% python3 -q
>>> import numpy as np
>>> import numpy.linalg as la
>>> np.set_printoptions(precision=2, suppress=True, linewidth=120, legacy="1.25")
>>> arr = np.loadtxt("case2.csv", delimiter=",")
>>> arr
array([[ 0.  ,  0.31, -0.42, -0.43,  0.35, -0.24, -0.32,  0.02, -0.51],
       [ 0.4 ,  0.39,  0.39, -0.36,  0.3 ,  0.33, -0.21,  0.03,  0.4 ],
       [ 0.36, -0.69, -0.03, -0.28,  0.22,  0.37,  0.19,  0.04, -0.3 ],
       [ 0.4 ,  0.39, -0.4 ,  0.25,  0.16,  0.06,  0.66,  0.08,  0.02],
       [-0.14, -0.3 , -0.25, -0.24,  0.41, -0.42,  0.14, -0.2 ,  0.6 ],
       [-0.65,  0.14,  0.14,  0.04,  0.44,  0.45,  0.26, -0.22, -0.14],
       [-0.29, -0.01, -0.45, -0.24, -0.23,  0.39, -0.07,  0.6 ,  0.29],
       [-0.04, -0.1 ,  0.28,  0.35,  0.49, -0.25, -0.07,  0.7 , -0.06],
       [-0.14,  0.11,  0.39, -0.55, -0.25, -0.31,  0.54,  0.23, -0.14]])
>>> # columns are unit length and at right angles
>>> x = np.array([2, 1, 0, 0, 0, 2, 0, 0, 1])
>>> rhs = arr @ x
>>> rhs
array([-0.68,  2.25,  0.48,  1.33, -0.84, -0.4 ,  0.48, -0.73, -0.93])
>>> np.round(la.solve(arr, arr[:, 6]), 2) + 0
array([0., 0., 0., 0., 0., 0., 1., 0., 0.])
>>> np.round(la.solve(arr, rhs + arr[:, 7]), 2) + 0
array([2., 1., 0., 0., 0., 2., 0., 1., 1.])
>>> la.pinv(arr)
array([[ 0.  ,  0.4 ,  0.36,  0.4 , -0.14, -0.65, -0.29, -0.04, -0.14],
       [ 0.31,  0.39, -0.69,  0.39, -0.3 ,  0.14, -0.01, -0.1 ,  0.11],
       [-0.42,  0.39, -0.03, -0.4 , -0.25,  0.14, -0.45,  0.28,  0.39],
       [-0.43, -0.36, -0.28,  0.25, -0.24,  0.04, -0.24,  0.35, -0.55],
       [ 0.35,  0.3 ,  0.22,  0.16,  0.41,  0.44, -0.23,  0.49, -0.25],
       [-0.24,  0.33,  0.37,  0.06, -0.42,  0.45,  0.39, -0.25, -0.31],
       [-0.32, -0.21,  0.19,  0.66,  0.14,  0.26, -0.07, -0.07,  0.54],
       [ 0.02,  0.03,  0.04,  0.08, -0.2 , -0.22,  0.6 ,  0.7 ,  0.23],
       [-0.51,  0.4 , -0.3 ,  0.02,  0.6 , -0.14,  0.29, -0.06, -0.14]])
>>> np.round(arr.T @ arr, 2) + 0
array([[1., 0., 0., 0., 0., 0., 0., 0., 0.],
       [0., 1., 0., 0., 0., 0., 0., 0., 0.],
       [0., 0., 1., 0., 0., 0., 0., 0., 0.],
       [0., 0., 0., 1., 0., 0., 0., 0., 0.],
       [0., 0., 0., 0., 1., 0., 0., 0., 0.],
       [0., 0., 0., 0., 0., 1., 0., 0., 0.],
       [0., 0., 0., 0., 0., 0., 1., 0., 0.],
       [0., 0., 0., 0., 0., 0., 0., 1., 0.],
       [0., 0., 0., 0., 0., 0., 0., 0., 1.]])
>>> x = np.array([-1, 2, 1, 2, 0, -3, -3, 1, -2])
>>> round(la.det(arr), 2)
-1.0
>>> np.round(arr.T @ (arr @ x), 2) + 0
array([-1.,  2.,  1.,  2.,  0., -3., -3.,  1., -2.])
>>> print(np.abs(la.eigvals(arr)))
[1. 1. 1. 1. 1. 1. 1. 1. 1.]
>>> rng = np.random.default_rng(783634)
>>> z = rng.permutation(9)
>>> z
array([6, 4, 2, 0, 3, 1, 5, 7, 8])
>>> A2 = arr[z][:, z]
>>> np.sort(np.abs(la.eigvals(A2)))
array([1., 1., 1., 1., 1., 1., 1., 1., 1.])
>>> A2
array([[-0.07, -0.23, -0.45, -0.29, -0.24, -0.01,  0.39,  0.6 ,  0.29],
       [ 0.14,  0.41, -0.25, -0.14, -0.24, -0.3 , -0.42, -0.2 ,  0.6 ],
       [ 0.19,  0.22, -0.03,  0.36, -0.28, -0.69,  0.37,  0.04, -0.3 ],
       [-0.32,  0.35, -0.42,  0.  , -0.43,  0.31, -0.24,  0.02, -0.51],
       [ 0.66,  0.16, -0.4 ,  0.4 ,  0.25,  0.39,  0.06,  0.08,  0.02],
       [-0.21,  0.3 ,  0.39,  0.4 , -0.36,  0.39,  0.33,  0.03,  0.4 ],
       [ 0.26,  0.44,  0.14, -0.65,  0.04,  0.14,  0.45, -0.22, -0.14],
       [-0.07,  0.49,  0.28, -0.04,  0.35, -0.1 , -0.25,  0.7 , -0.06],
       [ 0.54, -0.25,  0.39, -0.14, -0.55,  0.11, -0.31,  0.23, -0.14]])
>>> np.diag(A2)
array([-0.07,  0.41, -0.03,  0.  ,  0.25,  0.39,  0.45,  0.7 , -0.14])
>>> W0 = np.load("test16.npy")
>>> W0
array([[ -8.,  -7.,   4.,   1.],
       [ -5.,  -6.,   1.,  -4.],
       [-17., -17.,   5.,  -7.],
       [  9.,   9.,  -5.,  -1.]])
>>> # looks like rank 3
>>> x = np.array([-5, 8, -3, 0])
>>> h = np.maximum(W0 @ x, 0)
>>> print(h)
[ 0.  0.  0. 42.]
>>> np.maximum(W0 @ (3 * x), 0)
array([  0.,   0.,   0., 126.])
>>> np.allclose(W0[:-1].T @ la.lstsq(W0[:-1].T, W0[-1])[0], W0[-1])
True
>>> np.abs(np.diag(la.qr(W0)[1])) > 1e-9
array([ True,  True,  True, False])
>>> la.lstsq(W0[:-1].T, W0[-1])[2]
3
>>> A2 = W0 / np.sqrt((W0 ** 2).mean(axis=1, keepdims=True))
>>> la.norm(A2, axis=1)
array([2., 2., 2., 2.])
>>> W0 - W0.mean(axis=1, keepdims=True)
array([[-5.5, -4.5,  6.5,  3.5],
       [-1.5, -2.5,  4.5, -0.5],
       [-8. , -8. , 14. ,  2. ],
       [ 6. ,  6. , -8. , -4. ]])
>>> Uu, sig, Vh = la.svd(W0)
>>> np.argmax(sig[:-1] / (sig[1:] + 1e-6)) + 1
3
>>> A2 = Uu[:, :3] @ np.diag(sig[:3]) @ Vh[:3]
>>> la.matrix_rank(W0, rtol=0.05)
2
>>> A2
array([[ -8.,  -7.,   4.,   1.],
       [ -5.,  -6.,   1.,  -4.],
       [-17., -17.,   5.,  -7.],
       [  9.,   9.,  -5.,  -1.]])
>>> np.round(la.norm(W0 - A2) / la.norm(W0), 2)
0.0
>>> m1 = np.loadtxt("dump.csv", delimiter=",")
>>> m1
array([[ 4.,  4.,  4.,  4.,  4.,  4.,  4.,  4.,  4.,  4.,  4.,  4.],
       [ 4.,  8.,  8.,  8.,  8.,  8.,  8.,  8.,  8.,  8.,  8.,  8.],
       [ 4.,  8., 12., 12., 12., 12., 12., 12., 12., 12., 12., 12.],
       [ 4.,  8., 12., 16., 16., 16., 16., 16., 16., 16., 16., 16.],
       [ 4.,  8., 12., 16., 20., 20., 20., 20., 20., 20., 20., 20.],
       [ 4.,  8., 12., 16., 20., 24., 24., 24., 24., 24., 24., 24.],
       [ 4.,  8., 12., 16., 20., 24., 28., 28., 28., 28., 28., 28.],
       [ 4.,  8., 12., 16., 20., 24., 28., 32., 32., 32., 32., 32.],
       [ 4.,  8., 12., 16., 20., 24., 28., 32., 36., 36., 36., 36.],
       [ 4.,  8., 12., 16., 20., 24., 28., 32., 36., 40., 40., 40.],
       [ 4.,  8., 12., 16., 20., 24., 28., 32., 36., 40., 44., 44.],
       [ 4.,  8., 12., 16., 20., 24., 28., 32., 36., 40., 44., 48.]])
>>> evals, evecs = la.eigh(m1)
>>> la.eigvalsh(m1 @ m1)
array([    1.03,     1.14,     1.34,     1.7 ,     2.33,     3.54,     6.06,    12.13,    30.43,   109.67,   811.14,
       64331.5 ])
>>> evecs @ np.diag(evals) @ evecs.T
array([[ 4.,  4.,  4.,  4.,  4.,  4.,  4.,  4.,  4.,  4.,  4.,  4.],
       [ 4.,  8.,  8.,  8.,  8.,  8.,  8.,  8.,  8.,  8.,  8.,  8.],
       [ 4.,  8., 12., 12., 12., 12., 12., 12., 12., 12., 12., 12.],
       [ 4.,  8., 12., 16., 16., 16., 16., 16., 16., 16., 16., 16.],
       [ 4.,  8., 12., 16., 20., 20., 20., 20., 20., 20., 20., 20.],
       [ 4.,  8., 12., 16., 20., 24., 24., 24., 24., 24., 24., 24.],
       [ 4.,  8., 12., 16., 20., 24., 28., 28., 28., 28., 28., 28.],
       [ 4.,  8., 12., 16., 20., 24., 28., 32., 32., 32., 32., 32.],
       [ 4.,  8., 12., 16., 20., 24., 28., 32., 36., 36., 36., 36.],
       [ 4.,  8., 12., 16., 20., 24., 28., 32., 36., 40., 40., 40.],
       [ 4.,  8., 12., 16., 20., 24., 28., 32., 36., 40., 44., 44.],
       [ 4.,  8., 12., 16., 20., 24., 28., 32., 36., 40., 44., 48.]])
>>> np.round(evecs.T @ m1 @ evecs, 2) + 0
array([[  1.02,   0.  ,   0.  ,   0.  ,   0.  ,   0.  ,   0.  ,   0.  ,   0.  ,   0.  ,   0.  ,   0.  ],
       [  0.  ,   1.07,   0.  ,   0.  ,   0.  ,   0.  ,   0.  ,   0.  ,   0.  ,   0.  ,   0.  ,   0.  ],
       [  0.  ,   0.  ,   1.16,   0.  ,   0.  ,   0.  ,   0.  ,   0.  ,   0.  ,   0.  ,   0.  ,   0.  ],
       [  0.  ,   0.  ,   0.  ,   1.3 ,   0.  ,   0.  ,   0.  ,   0.  ,   0.  ,   0.  ,   0.  ,   0.  ],
       [  0.  ,   0.  ,   0.  ,   0.  ,   1.53,   0.  ,   0.  ,   0.  ,   0.  ,   0.  ,   0.  ,   0.  ],
       [  0.  ,   0.  ,   0.  ,   0.  ,   0.  ,   1.88,   0.  ,   0.  ,   0.  ,   0.  ,   0.  ,   0.  ],
       [  0.  ,   0.  ,   0.  ,   0.  ,   0.  ,   0.  ,   2.46,   0.  ,   0.  ,   0.  ,   0.  ,   0.  ],
       [  0.  ,   0.  ,   0.  ,   0.  ,   0.  ,   0.  ,   0.  ,   3.48,   0.  ,   0.  ,   0.  ,   0.  ],
       [  0.  ,   0.  ,   0.  ,   0.  ,   0.  ,   0.  ,   0.  ,   0.  ,   5.52,   0.  ,   0.  ,   0.  ],
       [  0.  ,   0.  ,   0.  ,   0.  ,   0.  ,   0.  ,   0.  ,   0.  ,   0.  ,  10.47,   0.  ,   0.  ],
       [  0.  ,   0.  ,   0.  ,   0.  ,   0.  ,   0.  ,   0.  ,   0.  ,   0.  ,   0.  ,  28.48,   0.  ],
       [  0.  ,   0.  ,   0.  ,   0.  ,   0.  ,   0.  ,   0.  ,   0.  ,   0.  ,   0.  ,   0.  , 253.64]])
>>> np.round(evecs.T @ evecs, 2) + 0
array([[1., 0., 0., 0., 0., 0., 0., 0., 0., 0., 0., 0.],
       [0., 1., 0., 0., 0., 0., 0., 0., 0., 0., 0., 0.],
       [0., 0., 1., 0., 0., 0., 0., 0., 0., 0., 0., 0.],
       [0., 0., 0., 1., 0., 0., 0., 0., 0., 0., 0., 0.],
       [0., 0., 0., 0., 1., 0., 0., 0., 0., 0., 0., 0.],
       [0., 0., 0., 0., 0., 1., 0., 0., 0., 0., 0., 0.],
       [0., 0., 0., 0., 0., 0., 1., 0., 0., 0., 0., 0.],
       [0., 0., 0., 0., 0., 0., 0., 1., 0., 0., 0., 0.],
       [0., 0., 0., 0., 0., 0., 0., 0., 1., 0., 0., 0.],
       [0., 0., 0., 0., 0., 0., 0., 0., 0., 1., 0., 0.],
       [0., 0., 0., 0., 0., 0., 0., 0., 0., 0., 1., 0.],
       [0., 0., 0., 0., 0., 0., 0., 0., 0., 0., 0., 1.]])
>>> np.abs(evecs[:, -1])
array([0.05, 0.1 , 0.15, 0.19, 0.24, 0.27, 0.31, 0.34, 0.36, 0.38, 0.39, 0.4 ])
>>> Uu, sig, Vh = la.svd(m1, full_matrices=False)
>>> np.allclose(Uu * sig @ Vh, m1)
True
>>> print(np.round(Uu.T @ m1 @ Vh.T, 2) + 0)
[[253.64   0.     0.     0.     0.     0.     0.     0.     0.     0.     0.     0.  ]
 [  0.    28.48   0.     0.     0.     0.     0.     0.     0.     0.     0.     0.  ]
 [  0.     0.    10.47   0.     0.     0.     0.     0.     0.     0.     0.     0.  ]
 [  0.     0.     0.     5.52   0.     0.     0.     0.     0.     0.     0.     0.  ]
 [  0.     0.     0.     0.     3.48   0.     0.     0.     0.     0.     0.     0.  ]
 [  0.     0.     0.     0.     0.     2.46   0.     0.     0.     0.     0.     0.  ]
 [  0.     0.     0.     0.     0.     0.     1.88   0.     0.     0.     0.     0.  ]
 [  0.     0.     0.     0.     0.     0.     0.     1.53   0.     0.     0.     0.  ]
 [  0.     0.     0.     0.     0.     0.     0.     0.     1.3    0.     0.     0.  ]
 [  0.     0.     0.     0.     0.     0.     0.     0.     0.     1.16   0.     0.  ]
 [  0.     0.     0.     0.     0.     0.     0.     0.     0.     0.     1.07   0.  ]
 [  0.     0.     0.     0.     0.     0.     0.     0.     0.     0.     0.     1.02]]
>>> np.cumsum(sig ** 2) / np.sum(sig ** 2)
array([0.98, 1.  , 1.  , 1.  , 1.  , 1.  , 1.  , 1.  , 1.  , 1.  , 1.  , 1.  ])
>>> (sig > 1e-8).sum()
12
>>> np.round(Vh @ Vh.T, 2) + 0
array([[1., 0., 0., 0., 0., 0., 0., 0., 0., 0., 0., 0.],
       [0., 1., 0., 0., 0., 0., 0., 0., 0., 0., 0., 0.],
       [0., 0., 1., 0., 0., 0., 0., 0., 0., 0., 0., 0.],
       [0., 0., 0., 1., 0., 0., 0., 0., 0., 0., 0., 0.],
       [0., 0., 0., 0., 1., 0., 0., 0., 0., 0., 0., 0.],
       [0., 0., 0., 0., 0., 1., 0., 0., 0., 0., 0., 0.],
       [0., 0., 0., 0., 0., 0., 1., 0., 0., 0., 0., 0.],
       [0., 0., 0., 0., 0., 0., 0., 1., 0., 0., 0., 0.],
       [0., 0., 0., 0., 0., 0., 0., 0., 1., 0., 0., 0.],
       [0., 0., 0., 0., 0., 0., 0., 0., 0., 1., 0., 0.],
       [0., 0., 0., 0., 0., 0., 0., 0., 0., 0., 1., 0.],
       [0., 0., 0., 0., 0., 0., 0., 0., 0., 0., 0., 1.]])
